$ ipython --no-banner

In [1]: import numpy as np

In [2]: np.set_printoptions(precision=2, suppress=True, linewidth=160)

In [3]: X = np.load("mat.npy")

In [4]: X
Out[4]: 
array([[0., 0., 0., 2.],
       [0., 0., 0., 1.],
       [0., 0., 0., 3.],
       [2., 1., 3., 0.]])

In [5]: # rank 2

In [6]: left, sv, VT = np.linalg.svd(X)

In [7]: np.argmax(sv[:-1] / (sv[1:] + 1e-6)) + 1
Out[7]: np.int64(2)

In [8]: M2 = left[:, :2] @ np.diag(sv[:2]) @ VT[:2]

In [9]: np.linalg.matrix_rank(X, rtol=0.05)
Out[9]: np.int64(2)

In [10]: print(np.round(np.linalg.norm(X - M2, 2), 2), sv[2])
0.0 -0.0

In [11]: np.linalg.matrix_rank(M2)
Out[11]: np.int64(2)

In [12]: np.round(np.abs(X - M2).max(), 2)
Out[12]: np.float64(0.0)

In [13]: round(float(np.linalg.norm(X - M2) / np.linalg.norm(X)), 2)
Out[13]: 0.0

In [14]: M2
Out[14]: 
array([[0., 0., 0., 2.],
       [0., 0., 0., 1.],
       [0., 0., 0., 3.],
       [2., 1., 3., 0.]])

In [15]: P = np.triu(np.array([[-2, -4, -3, 2], [1, -5, -5, -2], [-4, 1, -5, -3], [-1, -5, -1, 1]]), 1) + np.eye(4)

In [16]: M2 = P @ X @ np.linalg.inv(P)

In [17]: np.trace(M2), np.trace(X)
Out[17]: (np.float64(0.0), np.float64(0.0))

In [18]: A = np.loadtxt("case10.csv", delimiter=",")

In [19]: A
Out[19]: 
array([[ 6.35, -5.18,  0.8 ],
       [ 1.63, -1.32,  0.21],
       [-6.38,  5.2 , -0.71],
       [-4.86,  3.89, -0.57],
       [ 6.41, -5.15,  0.78],
       [ 4.77, -3.94,  0.55],
       [-3.1 ,  2.59, -0.43],
       [-6.41,  5.16, -0.78],
       [ 0.04, -0.18,  0.01],
       [ 7.98, -6.53,  1.01],
       [-1.5 ,  1.25, -0.17],
       [ 4.77, -3.88,  0.61],
       [ 3.23, -2.64,  0.44],
       [-7.98,  6.53, -0.97],
       [ 4.84, -3.87,  0.65],
       [ 1.6 , -1.27,  0.26],
       [-1.56,  1.23, -0.17],
       [-1.62,  1.3 , -0.15],
       [-8.05,  6.57, -0.95],
       [-1.63,  1.26, -0.22],
       [ 3.28, -2.59,  0.4 ]])

In [20]: np.round(np.linalg.norm(A[7] - A[0]), 2)
Out[20]: np.float64(16.5)

In [21]: round(float(np.linalg.norm(A, 2)), 2)
Out[21]: 28.77

In [22]: f = np.array([1, 2, 2])

In [23]: np.correlate(A[20], A[17], "full")
Out[23]: array([-0.49,  4.65, -8.74,  4.72, -0.65])

In [24]: print(np.polyval(f, A[20]))
[19.32  3.53  2.96]

In [25]: np.convolve(A[20], f)
Out[25]: array([ 3.28,  3.97,  1.78, -4.38,  0.8 ])

In [26]: np.cross(A[20, :3], A[17, :3])
Out[26]: array([-0.13, -0.16,  0.07])

In [27]: q, evecs = np.linalg.qr(A[:, :2])[0], np.linalg.qr(A[:, 2:])[0]

In [28]: sv = np.linalg.svd(q.T @ evecs, compute_uv=False)

In [29]: sv
Out[29]: array([1.])

In [30]: (sv > 0.9).sum()
Out[30]: np.int64(1)

In [31]: np.degrees(np.arccos(sv.clip(0, 1)))
Out[31]: array([3.39])

In [32]: M2 = np.c_[A[:, :2] @ np.array([[-1, -3], [3, -3]]), np.array([0, -1, 2, 0, 0, -4, -5, -5, -4, -1, 1, -1, -4, 3, 0, -3, 0, -5, -2, -3, -2])]

In [33]: M2
Out[33]: 
array([[-21.89,  -3.51,   0.  ],
       [ -5.59,  -0.93,  -1.  ],
       [ 21.98,   3.54,   2.  ],
       [ 16.53,   2.91,   0.  ],
       [-21.86,  -3.78,   0.  ],
       [-16.59,  -2.49,  -4.  ],
       [ 10.87,   1.53,  -5.  ],
       [ 21.89,   3.75,  -5.  ],
       [ -0.58,   0.42,  -4.  ],
       [-27.57,  -4.35,  -1.  ],
       [  5.25,   0.75,   1.  ],
       [-16.41,  -2.67,  -1.  ],
       [-11.15,  -1.77,  -4.  ],
       [ 27.57,   4.35,   3.  ],
       [-16.45,  -2.91,   0.  ],
       [ -5.41,  -0.99,  -3.  ],
       [  5.25,   0.99,   0.  ],
       [  5.52,   0.96,  -5.  ],
       [ 27.76,   4.44,  -2.  ],
       [  5.41,   1.11,  -3.  ],
       [-11.05,  -2.07,  -2.  ]])

In [34]: np.linalg.matrix_rank(np.c_[A, M2])
Out[34]: np.int64(4)

In [35]: print(np.round(np.linalg.lstsq(A, M2[:, 0])[0], 2) + 0)
[-1.  3.  0.]

In [36]: print(np.linalg.norm(np.linalg.qr(A)[0].T @ M2, axis=0) ** 2 / ((M2 ** 2).sum(axis=0) + 1e-12))
[1.   1.   0.11]

In [37]: mat = np.loadtxt("data.csv", delimiter=",")

In [38]: mat
Out[38]: 
array([[ 4., -2.,  0.],
       [-2.,  4., -2.],
       [ 0., -2.,  4.]])

In [39]: # symmetric

In [40]: f = np.array([0, 0, 3])

In [41]: M2 = mat + np.outer(f, np.eye(3)[1])

In [42]: np.linalg.matrix_rank(M2 - mat)
Out[42]: np.int64(1)

In [43]: M2 = np.array([[1, 2, 2], [0, 1, 0], [1, 1, 0]])

In [44]: cent = np.array([[-5]])

In [45]: m1 = np.block([[M2, np.zeros((3, 1))], [np.zeros((1, 3)), cent]])

In [46]: m1
Out[46]: 
array([[ 1.,  2.,  2.,  0.],
       [ 0.,  1.,  0.,  0.],
       [ 1.,  1.,  0.,  0.],
       [ 0.,  0.,  0., -5.]])

In [47]: # splits into 2 blocks

In [48]: round(float(np.linalg.det(2 * m1)), 2), np.round(np.linalg.det(m1), 2)
Out[48]: (160.0, np.float64(10.0))

In [49]: np.einsum("ii->", m1)
Out[49]: np.float64(-3.0)

In [50]: np.kron(np.eye(2, dtype=int), m1)
Out[50]: 
array([[ 1.,  2.,  2.,  0.,  0.,  0.,  0.,  0.],
       [ 0.,  1.,  0.,  0.,  0.,  0.,  0.,  0.],
       [ 1.,  1.,  0.,  0.,  0.,  0.,  0.,  0.],
       [ 0.,  0.,  0., -5.,  0.,  0.,  0., -0.],
       [ 0.,  0.,  0.,  0.,  1.,  2.,  2.,  0.],
       [ 0.,  0.,  0.,  0.,  0.,  1.,  0.,  0.],
       [ 0.,  0.,  0.,  0.,  1.,  1.,  0.,  0.],
       [ 0.,  0.,  0., -0.,  0.,  0.,  0., -5.]])

In [51]: f = np.array([3, 5, 1, 3])

In [52]: M2 = m1 + np.outer(f, np.eye(4)[2])

In [53]: print(M2)
[[ 1.  2.  5.  0.]
 [ 0.  1.  5.  0.]
 [ 1.  1.  1.  0.]
 [ 0.  0.  3. -5.]]

In [54]: vals, evecs = np.linalg.eig(M2)

In [55]: vals
Out[55]: array([-5.  ,  4.58, -0.15, -1.42])

In [56]: M2 @ evecs[:, 0] - vals[0] * evecs[:, 0]
Out[56]: array([0., 0., 0., 0.])

In [57]: np.sort(np.linalg.eigvals(M2.T))
Out[57]: array([-5.  , -1.42, -0.15,  4.58])

In [58]: q, R = np.linalg.qr(A)

In [59]: np.round(q.T @ q, 2) + 0
Out[59]: 
array([[1., 0., 0.],
       [0., 1., 0.],
       [0., 0., 1.]])

In [60]: q @ R
Out[60]: 
array([[ 6.35, -5.18,  0.8 ],
       [ 1.63, -1.32,  0.21],
       [-6.38,  5.2 , -0.71],
       [-4.86,  3.89, -0.57],
       [ 6.41, -5.15,  0.78],
       [ 4.77, -3.94,  0.55],
       [-3.1 ,  2.59, -0.43],
       [-6.41,  5.16, -0.78],
       [ 0.04, -0.18,  0.01],
       [ 7.98, -6.53,  1.01],
       [-1.5 ,  1.25, -0.17],
       [ 4.77, -3.88,  0.61],
       [ 3.23, -2.64,  0.44],
       [-7.98,  6.53, -0.97],
       [ 4.84, -3.87,  0.65],
       [ 1.6 , -1.27,  0.26],
       [-1.56,  1.23, -0.17],
       [-1.62,  1.3 , -0.15],
       [-8.05,  6.57, -0.95],
       [-1.63,  1.26, -0.22],
       [ 3.28, -2.59,  0.4 ]])

In [61]: np.abs(np.diag(R))
Out[61]: array([22.22,  0.25,  0.16])

In [62]: q.shape, R.shape
Out[62]: ((21, 3), (3, 3))

In [63]: arr = np.load("w.npy")

In [64]: arr.round(2) + 0
Out[64]: 
array([[ 0.64,  0.05, -0.3 , -0.37],
       [ 0.05,  0.  , -0.02, -0.03],
       [-0.3 , -0.02,  0.14,  0.17],
       [-0.37, -0.03,  0.17,  0.21]])

In [65]: np.round(np.abs(arr).max(), 2)
Out[65]: np.float64(0.64)

In [66]: arr[4]
Traceback (most recent call last):
  Cell In[66], line 1
    arr[4]
IndexError: index 4 is out of bounds for axis 0 with size 4


In [67]: np.unravel_index(np.abs(arr).argmax(), arr.shape)
Out[67]: (np.int64(0), np.int64(0))

In [68]: data = np.loadtxt("x.csv", delimiter=",")

In [69]: data
Out[69]: 
array([[-28.75,  -1.62, -43.4 ],
       [-20.15,   0.62, -26.61],
       [-19.68,   0.72, -25.75],
       [-19.2 ,   0.82, -24.9 ],
       [-18.77,   0.91, -24.12],
       [-16.05,   1.39, -19.46],
       [ -9.27,   2.  ,  -9.35],
       [ -3.42,   1.39,  -2.91],
       [  0.13,  -0.08,   0.14],
       [  1.46,  -1.04,   2.18],
       [  2.24,  -1.66,   4.94],
       [  3.29,  -1.93,  14.55],
       [  5.17,   0.54,  42.32]])

In [70]: rng = np.random.default_rng(455831)

In [71]: M2 = data + rng.integers(-2, 3, (13, 1)) @ rng.integers(-2, 3, (1, 3))

In [72]: M2
Out[72]: 
array([[-26.75,  -5.62, -47.4 ],
       [-22.15,   4.62, -22.61],
       [-18.68,  -1.28, -27.75],
       [-17.2 ,  -3.18, -28.9 ],
       [-20.77,   4.91, -20.12],
       [-15.05,  -0.61, -21.46],
       [ -7.27,  -2.  , -13.35],
       [ -4.42,   3.39,  -0.91],
       [ -0.87,   1.92,   2.14],
       [  1.46,  -1.04,   2.18],
       [  0.24,   2.34,   8.94],
       [  3.29,  -1.93,  14.55],
       [  7.17,  -3.46,  38.32]])

In [73]: np.round(np.linalg.svd(M2 - data, compute_uv=False), 2) + 0
Out[73]: array([16.97,  0.  ,  0.  ])
